$ python3 -q
>>> import numpy as np
>>> import numpy.linalg as la
>>> np.set_printoptions(precision=1, suppress=True, linewidth=100)
>>> m1 = np.vander(np.arange(6) - 3, 4, increasing=True)
>>> m1
array([[  1,  -3,   9, -27],
       [  1,  -2,   4,  -8],
       [  1,  -1,   1,  -1],
       [  1,   0,   0,   0],
       [  1,   1,   1,   1],
       [  1,   2,   4,   8]])
>>> proj = m1 @ la.solve(m1.T @ m1, m1.T)
>>> np.round(la.eigvalsh(proj), 1) + 0
array([0., 0., 1., 1., 1., 1.])
>>> np.allclose(proj @ proj, proj)
True
>>> np.round((np.eye(6) - proj) @ m1, 1) + 0
array([[0., 0., 0., 0.],
       [0., 0., 0., 0.],
       [0., 0., 0., 0.],
       [0., 0., 0., 0.],
       [0., 0., 0., 0.],
       [0., 0., 0., 0.]])
>>> proj.round(1) + 0
array([[ 1. ,  0.1, -0.1,  0. ,  0.1,  0. ],
       [ 0.1,  0.6,  0.4,  0. , -0.2,  0.1],
       [-0.1,  0.4,  0.5,  0.3,  0. ,  0. ],
       [ 0. ,  0. ,  0.3,  0.5,  0.4, -0.1],
       [ 0.1, -0.2,  0. ,  0.4,  0.6,  0.1],
       [ 0. ,  0.1,  0. , -0.1,  0.1,  1. ]])
>>> feats = np.load("sample3.npy")
>>> feats
array([[-0.1, -0.7,  1.7, -0.8,  0.3],
       [-0.3,  0.4,  0. , -1.5, -0.5],
       [ 0.7,  1.1, -0.7,  0.7, -1.3],
       [ 0.7,  0.2, -0.7,  0.2,  1.5],
       [ 0.9,  0.5,  0.3, -2.5, -0.5],
       [ 0.9,  1.1,  0.8, -1.6, -0.4],
       [ 0.9,  0.8, -1.6,  1.2,  0.6],
       [-0.4, -0.4, -1.3,  0.7,  0.5],
       [-1.5,  0.2,  0.3, -1.4,  0.2],
       [ 1. , -0.9, -0.6,  1.3, -2.1],
       [-0.4, -1.3, -1.8, -2.4, -0.7],
       [ 0. , -0.8,  1.5,  0.6,  0.8],
       [ 1.2,  2.3, -0.7,  0.5, -1.7],
       [-2. ,  9. , -2. , -5. ,  9. ],
       [ 0.6,  0. , -0.1, -1.6, -0.1],
       [-0.7, -1.5, -0.1,  0.6,  0.3],
       [ 0.8,  0.3,  1.1,  0.4, -0.7],
       [-0.5,  0.7,  0.6, -0.2, -0.7],
       [-0.3,  1.7,  0.9, -0.2,  0.4],
       [-0.3, -1. ,  1.4, -0.4,  0.3],
       [ 0.8, -0.1, -0.4,  0.6, -1.3],
       [ 0.8,  0.9,  0.1, -0.8, -0.1],
       [ 1.4, -0.3, -0.5,  2.4,  0.3],
       [-0.6, -0.4, -0.2,  1.3, -0.6],
       [-1.8,  0.5,  0.1,  0.2, -2.8],
       [ 0.6,  1.1,  0.4, -0.4, -1. ],
       [-0.3,  1. , -0.5,  0.2,  1.4],
       [-0.1,  0.8, -1.5, -1.4, -2. ],
       [-1. , -0.3, -0.2,  1.3,  0.4],
       [-0.9, -1.6, -0.1,  0.3, -1.2]])
>>> Q, evecs = la.qr(feats[:, :2])[0], la.qr(feats[:, 2:])[0]
>>> s = la.svd(Q.T @ evecs, compute_uv=False)
>>> (s > 0.9).sum()
np.int64(0)
>>> np.degrees(np.arccos(s.clip(0, 1)))
array([36.6, 82.5])
>>> s
array([0.8, 0.1])
>>> round(float(la.norm(Q @ Q.T - evecs @ evecs.T, 2)), 1)
1.0
